$ ipython --no-banner

In [1]: import numpy as np

In [2]: import numpy.linalg as la

In [3]: np.set_printoptions(suppress=True, linewidth=100)

In [4]: X = np.array([[2, 4, 0, 0], [-5, -3, 0, 0], [0, 0, 2, 0], [0, 0, 0, 0]])

In [5]: round(la.det(X), 2)
Out[5]: np.float64(0.0)

In [6]: X @ X
Out[6]: 
array([[-16,  -4,   0,   0],
       [  5, -11,   0,   0],
       [  0,   0,   4,   0],
       [  0,   0,   0,   0]])

In [7]: (X != 0).astype(int)
Out[7]: 
array([[1, 1, 0, 0],
       [1, 1, 0, 0],
       [0, 0, 1, 0],
       [0, 0, 0, 0]])

In [8]: np.flatnonzero(la.matrix_power((X != 0) + (X.T != 0) + np.eye(4), 4)[3])
Out[8]: array([3])

In [9]: r = la.matrix_rank(X)

In [10]: r
Out[10]: np.int64(3)

In [11]: ns = la.svd(X)[2][r:].T

In [12]: [int(la.matrix_rank(np.delete(X, i, axis=0))) for i in range(4)]
Out[12]: [2, 2, 2, 3]

In [13]: np.allclose(X @ ns, 0)
Out[13]: True

In [14]: [int(la.matrix_rank(X[:i])) for i in range(1, len(X) + 1)]
Out[14]: [1, 2, 3, 3]

In [15]: ns @ ns.T
Out[15]: 
array([[0., 0., 0., 0.],
       [0., 0., 0., 0.],
       [0., 0., 0., 0.],
       [0., 0., 0., 1.]])

In [16]: ns.shape
Out[16]: (4, 1)

In [17]: ns[:, 0] / ns[np.abs(ns[:, 0]).round(6).argmax(), 0]
Out[17]: array([0., 0., 0., 1.])

In [18]: la.matrix_rank(X.T @ X), la.matrix_rank(X @ X.T)
Out[18]: (np.int64(3), np.int64(3))

In [19]: U, s, VT = la.svd(X)

In [20]: np.argmax(s[:-1] / (s[1:] + 1e-6)) + 1
Out[20]: np.int64(3)

In [21]: s.round(2)
Out[21]: array([7.08, 2.  , 1.98, 0.  ])

In [22]: out = U[:, :3] @ np.diag(s[:3]) @ VT[:3]

In [23]: la.matrix_rank(X, rtol=0.05)
Out[23]: np.int64(3)

In [24]: round(float(la.norm(X - out) / la.norm(X)), 2)
Out[24]: 0.0

In [25]: round(np.abs(X - out).max(), 2)
Out[25]: np.float64(0.0)
